$ ipython --no-banner

In [1]: import numpy as np

In [2]: np.set_printoptions(suppress=True, linewidth=160)

In [3]: def rnd(a):
   ...:     return np.round(a, 3) + 0
   ...: 

In [4]: sv = 5 * 0.7 ** np.arange(3)

In [5]: O, _ = np.linalg.qr(np.array([[0.6, 1.3, -0.1], [-0.2, 0.1, 1.6], [0.5, 0.7, 1.5]]))

In [6]: rng = np.random.default_rng(1010)

In [7]: K = rng.normal(size=(10, 3)) * sv @ O

In [8]: print(rnd(K))
[[ 7.131  2.621  4.274]
 [ 6.819  0.146  0.696]
 [ 1.217 -5.741 -0.506]
 [ 1.421 -0.932 -3.788]
 [-2.485  4.506 -3.169]
 [-6.939 -5.793 -0.575]
 [-9.213 -2.048 -1.308]
 [-3.22   5.57  -5.998]
 [ 3.034  4.254  1.413]
 [ 1.781  4.39   0.206]]

In [9]: basis = K[[2, 5]].astype(float)

In [10]: for _ in range(5):
    ...:     z = np.linalg.norm(K[:, None] - basis, axis=-1).argmin(axis=1)
    ...:     basis = np.array([K[z == j].mean(axis=0) for j in range(2)])
    ...: 

In [11]: print(z)
[0 0 0 0 1 1 1 1 0 0]

In [12]: print(rnd(basis[1] - basis[0]))
[-9.031 -0.231 -3.145]

In [13]: J = np.array([[4.0, 1.0, -2.0], [0.0, 3.0, -2.0], [0.0, -2.0, -2.0]])

In [14]: ev, V = np.linalg.eig(J)

In [15]: print(np.prod(ev))
-40.0

In [16]: print(rnd(np.sort(np.linalg.eigvals(J.T))))
[-2.702  3.702  4.   ]

In [17]: z = rng.permutation(3)

In [18]: out = J[:, z] * rng.choice([-1, 1], 3)

In [19]: print(out)
[[-2.  4. -1.]
 [-2.  0. -3.]
 [-2.  0.  2.]]

In [20]: U, _, Vh = np.linalg.svd(J.T @ out)

In [21]: print(rnd(U @ Vh))
[[ 0.  1.  0.]
 [ 0.  0. -1.]
 [ 1.  0.  0.]]

In [22]: print(z)
[2 0 1]

In [23]: print(rnd(np.abs(np.linalg.eigvals(J)).max()))
4.0

In [24]: print(J @ J)
[[16. 11. -6.]
 [ 0. 13. -2.]
 [ 0. -2.  8.]]

In [25]: print((J - J.T) / 2)
[[ 0.   0.5 -1. ]
 [-0.5  0.   0. ]
 [ 1.   0.   0. ]]

In [26]: print(rnd(np.sort(np.abs(np.linalg.eigvals(J)))))
[2.702 3.702 4.   ]

In [27]: print(rnd(np.linalg.matrix_power(J, 3)))
[[ 64.  61. -42.]
 [  0.  43. -22.]
 [  0. -22. -12.]]

In [28]: print(rnd(np.linalg.det(J)))
-40.0

In [29]: O, V = np.linalg.qr(J[:, :1])[0], np.linalg.qr(J[:, 1:])[0]

In [30]: sv = np.linalg.svd(O.T @ V, compute_uv=False)

In [31]: print(rnd(np.linalg.norm(O @ O.T - V @ V.T, 2)))
1.0

In [32]: print((sv > 0.9).sum())
0

In [33]: print(rnd(np.degrees(np.arccos(sv.clip(0, 1)))))
[54.204]

In [34]: t = np.radians(60)

In [35]: R = np.eye(3)

In [36]: R[0, 0] = R[1, 1] = np.cos(t)

In [37]: R[0, 1], R[1, 0] = -np.sin(t), np.sin(t)

In [38]: print(rnd(R))
[[ 0.5   -0.866  0.   ]
 [ 0.866  0.5    0.   ]
 [ 0.     0.     1.   ]]

In [39]: out = J @ R.T

In [40]: print(rnd(np.abs(out - J).max(axis=0)))
[2.866 2.964 0.   ]

In [41]: print(np.allclose(J @ J.T, out @ out.T))
True

In [42]: print(rnd(np.linalg.det(R)), np.trace(R))
1.0 2.0

In [43]: A = (rng.random((5, 5)) < 0.3) + np.eye(5)

In [44]: A /= A.sum(axis=1, keepdims=True)

In [45]: print(rnd(A))
[[0.25  0.    0.25  0.25  0.25 ]
 [0.333 0.333 0.333 0.    0.   ]
 [0.    0.    1.    0.    0.   ]
 [0.    0.    0.    1.    0.   ]
 [0.    0.    0.    0.    1.   ]]

In [46]: print(A @ np.ones(5))
[1. 1. 1. 1. 1.]

In [47]: print(rnd(np.linalg.matrix_power(A, 2)))
[[0.062 0.    0.312 0.312 0.312]
 [0.194 0.111 0.528 0.083 0.083]
 [0.    0.    1.    0.    0.   ]
 [0.    0.    0.    1.    0.   ]
 [0.    0.    0.    0.    1.   ]]

In [48]: pr = np.eye(5)[3]

In [49]: for _ in range(3):
    ...:     pr = pr @ A
    ...:     print(pr.round(3))
    ...: 
[0. 0. 0. 1. 0.]
[0. 0. 0. 1. 0.]
[0. 0. 0. 1. 0.]

In [50]: f = np.array([-1, 4, -5])

In [51]: print(np.polyval(f, A[2]))
[-5. -5. -2. -5. -5.]

In [52]: vec = np.array([3, -2, -2, 3, 3])

In [53]: h = np.maximum(A @ vec, 0)

In [54]: print(rnd(np.tanh(A @ vec)))
[ 0.941 -0.322 -0.964  0.995  0.995]

In [55]: print(rnd(A.T @ h))
[0.438 0.    0.438 3.438 3.438]

In [56]: print(np.maximum(A @ (3 * vec), 0))
[5.25 0.   0.   9.   9.  ]

In [57]: X = np.array([[2, 1, 5, -3], [3, 2, -4, -4], [2, -1, -4, -2], [-5, 5, -2, 4]])

In [58]: print(X)
[[ 2  1  5 -3]
 [ 3  2 -4 -4]
 [ 2 -1 -4 -2]
 [-5  5 -2  4]]

In [59]: print(np.linalg.cond(X) > 100)
False

In [60]: print(rnd(np.abs(np.linalg.svd(X)[2][-1])))
[0.738 0.236 0.024 0.631]

In [61]: print(np.argsort(-np.linalg.norm(X, axis=0).round(6), kind="stable")[:3])
[2 3 0]

In [62]: print(rnd(np.linalg.eigvals(J)))
[ 4.     3.702 -2.702]

In [63]: print(rnd(np.linalg.det(J[::-1])))
40.0

In [64]: print(np.kron(np.eye(2, dtype=int), J))
[[ 4.  1. -2.  0.  0. -0.]
 [ 0.  3. -2.  0.  0. -0.]
 [ 0. -2. -2.  0. -0. -0.]
 [ 0.  0. -0.  4.  1. -2.]
 [ 0.  0. -0.  0.  3. -2.]
 [ 0. -0. -0.  0. -2. -2.]]

In [65]: E = -2 * np.eye(3) + np.eye(3, k=1)

In [66]: print(E)
[[-2.  1.  0.]
 [ 0. -2.  1.]
 [ 0.  0. -2.]]

In [67]: vec = np.array([3, 2, 2])

In [68]: y = E @ vec

In [69]: coef, lr = np.zeros(3), 1 / np.linalg.norm(E, 2) ** 2

In [70]: for i in range(8):
    ...:     coef -= lr * E.T @ (E @ coef - y)
    ...:     if i % 2 == 0: print(i, round(np.linalg.norm(E @ coef - y), 3))
    ...: 
0 4.156
2 2.374
4 1.358
6 0.777

In [71]: print(rnd(coef))
[2.733 1.715 1.818]

In [72]: ev, V = np.linalg.eig(E)

In [73]: print(rnd(np.sort(np.linalg.eigvals(E @ E))))
[4. 4. 4.]

In [74]: print(np.prod(ev))
-8.0

In [75]: print(rnd(np.sort(np.linalg.eigvals(E.T))))
[-2. -2. -2.]

In [76]: print(E @ V[:, 0] - ev[0] * V[:, 0])
[0. 0. 0.]

In [77]: print(rnd(np.sort(np.linalg.eigvals(np.linalg.inv(E)))))
[-0.5 -0.5 -0.5]

In [78]: W1 = np.array([[3, -2, 3], [-4, 5, -4], [2, 2, 4]])

In [79]: coef = np.array([-2, 1, 2])

In [80]: H = np.maximum(E @ W1 + coef, 0)

In [81]: print((H > 0).astype(int))
[[0 1 0]
 [1 0 1]
 [0 0 0]]

In [82]: print(rnd((H > 0).mean(axis=0)))
[0.333 0.333 0.333]

In [83]: basis = np.array([[-7, -2, 2], [3, 0, -5], [8, -3, -5]])

In [84]: print((H @ basis).round(6).argmax(axis=1))
[0 0 0]

In [85]: F = np.load("a.npy")

In [86]: print(F)
[[ 3  2  1  3  1  2  1  1]
 [ 3  4  4  3  2  5  1  2]
 [ 5  5  6  3  2  7  3  3]
 [ 7  7  8  6  3  7  6  4]
 [ 8  9  8  8  4  9  9  7]
 [ 8 11  8  8  5 10 11  9]
 [10 11  9 10  5 11 14 11]
 [13 14 12 11  5 14 14 12]
 [14 17 14 14  5 16 17 15]
 [16 20 14 15  8 18 18 17]
 [18 22 15 17  9 18 21 20]
 [19 24 18 19 12 19 22 22]
 [19 25 21 21 13 21 24 25]
 [20 25 23 22 16 23 24 26]]

In [87]: out = np.c_[F[:, :1] @ np.array([[2]]), np.array([4, -4, 5, -1, 3, 0, 0, -5, 0, -2, 0, 0, -5, -1])]

In [88]: print(out)
[[ 6  4]
 [ 6 -4]
 [10  5]
 [14 -1]
 [16  3]
 [16  0]
 [20  0]
 [26 -5]
 [28  0]
 [32 -2]
 [36  0]
 [38  0]
 [38 -5]
 [40 -1]]

In [89]: print(rnd(np.linalg.lstsq(F, out[:, 0])[0]))
[2. 0. 0. 0. 0. 0. 0. 0.]

In [90]: print(np.linalg.matrix_rank(np.c_[F, out]))
9

In [91]: print(np.linalg.matrix_rank(out))
2

In [92]: print(rnd(np.linalg.norm(F, 2) / np.linalg.norm(F)))
0.997

In [93]: print(np.argsort(-np.linalg.norm(F, axis=0).round(6), kind="stable")[:3])
[1 6 7]

In [94]: O, V = np.linalg.qr(F[:, :5])[0], np.linalg.qr(F[:, 5:])[0]

In [95]: sv = np.linalg.svd(O.T @ V, compute_uv=False)

In [96]: print(rnd(np.degrees(np.arccos(sv.clip(0, 1)))))
[ 2.197 29.545 50.644]

In [97]: W0 = np.loadtxt("test8.csv", delimiter=",")

In [98]: print(W0)
[[ 11.165 -19.04    0.419 -20.731  31.087]
 [  9.699 -19.478   0.062 -18.99   29.578]
 [  9.281 -19.074  -0.748 -19.609  29.53 ]
 [  9.121 -20.49   -1.254 -21.137  29.661]
 [ 10.299 -21.16    1.032 -19.168  30.404]
 [  8.345 -19.07    2.708 -20.906  28.791]
 [ 12.258 -19.399   0.096 -21.438  31.209]
 [  9.216 -19.743  -0.225 -20.29   29.79 ]
 [ 10.763 -20.467   0.479 -20.366  30.547]
 [ 11.183 -19.647   0.299 -19.349  30.248]
 [  9.521 -20.381  -0.838 -19.12   29.094]
 [ 10.889 -20.313   0.147 -21.311  31.649]
 [ 10.317 -18.341  -0.769 -21.36   29.566]
 [ 10.242 -18.604   2.103 -19.528  28.461]
 [  9.419 -18.02    0.642 -20.378  29.467]]

In [99]: out = np.c_[W0[:, :4] @ np.array([[3, 0, 0, 1], [5, 3, 0, 5], [4, 4, 5, 0], [4, 1, 5, 2]]), np.array([4, 5, 5, 2, 1, 0, 2, 2, 4, 3, 1, 5, 4, 2, 1])]

In [100]: print(rnd(out))
[[-142.953  -76.175 -101.56  -125.497    4.   ]
 [-144.005  -77.176  -94.64  -125.671    5.   ]
 [-148.955  -79.823 -101.785 -125.307    5.   ]
 [-164.651  -87.623 -111.955 -135.603    2.   ]
 [-147.447  -78.52   -90.68  -133.837    1.   ]
 [-143.107  -67.284  -90.99  -128.817    0.   ]
 [-145.589  -79.251 -106.71  -127.613    2.   ]
 [-153.127  -80.419 -102.575 -130.079    2.   ]
 [-149.594  -79.851  -99.435 -132.304    4.   ]
 [-140.886  -77.094  -95.25  -125.75     3.   ]
 [-153.174  -83.615  -99.79  -130.624    1.   ]
 [-153.554  -81.662 -105.82  -133.298    5.   ]
 [-149.27   -79.459 -110.645 -124.108    4.   ]
 [-131.994  -66.928  -87.125 -121.834    2.   ]
 [-140.787  -71.87   -98.68  -121.437    1.   ]]

In [101]: print(rnd(np.linalg.norm(np.linalg.qr(W0)[0].T @ out, axis=0) ** 2 / ((out ** 2).sum(axis=0) + 1e-12)))
[1.    1.    1.    1.    0.852]

In [102]: print(np.linalg.matrix_rank(out))
5

In [103]: basis = out[[8, 7]].astype(float)

In [104]: for _ in range(5):
     ...:     z = np.linalg.norm(out[:, None] - basis, axis=-1).argmin(axis=1)
     ...:     basis = np.array([out[z == j].mean(axis=0) for j in range(2)])
     ...: 

In [105]: print(z)
[0 0 1 1 0 0 1 1 1 0 1 1 1 0 0]

In [106]: print(rnd(basis))
[[-141.597  -73.578  -94.132 -126.12     2.286]
 [-152.239  -81.463 -104.839 -129.867    3.125]]

In [107]: print(rnd(basis[1] - basis[0]))
[-10.642  -7.885 -10.707  -3.747   0.839]

In [108]: Xc = W0 - W0.mean(axis=0)

In [109]: V = np.linalg.svd(Xc)[2][:1]

In [110]: out = Xc - Xc @ V.T @ V

In [111]: print(rnd(np.linalg.norm(out) / np.linalg.norm(Xc)))
0.768

In [112]: print(rnd((Xc @ V.T).std(axis=0)))
[1.325]

In [113]: print(rnd(out.std(axis=0)))
[0.565 0.798 0.929 0.781 0.321]

In [114]: U, sv, Vh = np.linalg.svd(W0)

In [115]: print(rnd(sv))
[163.955   4.081   3.678   3.465   1.36 ]

In [116]: out = U[:, :1] @ np.diag(sv[:1]) @ Vh[:1]

In [117]: print(np.linalg.matrix_rank(W0, rtol=0.05))
1

In [118]: print(rnd(np.abs(W0 - out).max()))
2.445

In [119]: def softmax(z):
     ...:     e = np.exp(z - z.max(axis=-1, keepdims=True))
     ...:     return e / e.sum(axis=-1, keepdims=True)
     ...: 

In [120]: print(rnd(softmax(J[0])))
[0.95  0.047 0.002]

In [121]: print(rnd(softmax(J[0] + -2)))
[0.95  0.047 0.002]

In [122]: att = J @ J.T / np.sqrt(3)

In [123]: print(rnd(softmax(att)[0] @ J))
[ 3.999  1.001 -2.   ]

In [124]: print(rnd(softmax(att + np.triu(np.full(att.shape, -np.inf), 1))))
[[1.    0.    0.   ]
 [0.03  0.97  0.   ]
 [0.03  0.003 0.967]]

In [125]: data = np.load("mat.npy")

In [126]: print(rnd(data))
[[ 2.266  0.049 -1.898  0.463 -0.211]
 [-0.453  1.969  0.07   2.209 -0.181]
 [ 0.906 -0.31   1.401  0.216 -2.464]
 [ 1.586 -0.13   1.831  0.522  1.686]
 [-0.567 -2.238 -0.281  1.893  0.079]]

In [127]: out = np.linalg.inv(data)

In [128]: print((np.abs(out) > 1e-9).astype(int))
[[1 1 1 1 1]
 [1 1 1 1 1]
 [1 1 1 1 1]
 [1 1 1 1 1]
 [1 1 1 1 1]]

In [129]: print(np.allclose(out, data.T))
False

In [130]: print(rnd(np.linalg.slogdet(data)[0]))
-1.0

In [131]: print(rnd(np.linalg.cond(data)))
1.0

In [132]: print(rnd(data @ out))
[[1. 0. 0. 0. 0.]
 [0. 1. 0. 0. 0.]
 [0. 0. 1. 0. 0.]
 [0. 0. 0. 1. 0.]
 [0. 0. 0. 0. 1.]]

In [133]: out = np.array([[-2, -1], [0, -1]])

In [134]: basis = np.kron(out, data)

In [135]: print(basis.shape)
(10, 10)

In [136]: z = rng.permutation(5)

In [137]: print(z)
[0 2 1 4 3]

In [138]: out = A[z][:, z]

In [139]: print(rnd(np.sort(np.abs(np.linalg.eigvals(out)))))
[0.25  0.333 1.    1.    1.   ]

In [140]: print(rnd(np.trace(out)))
3.583
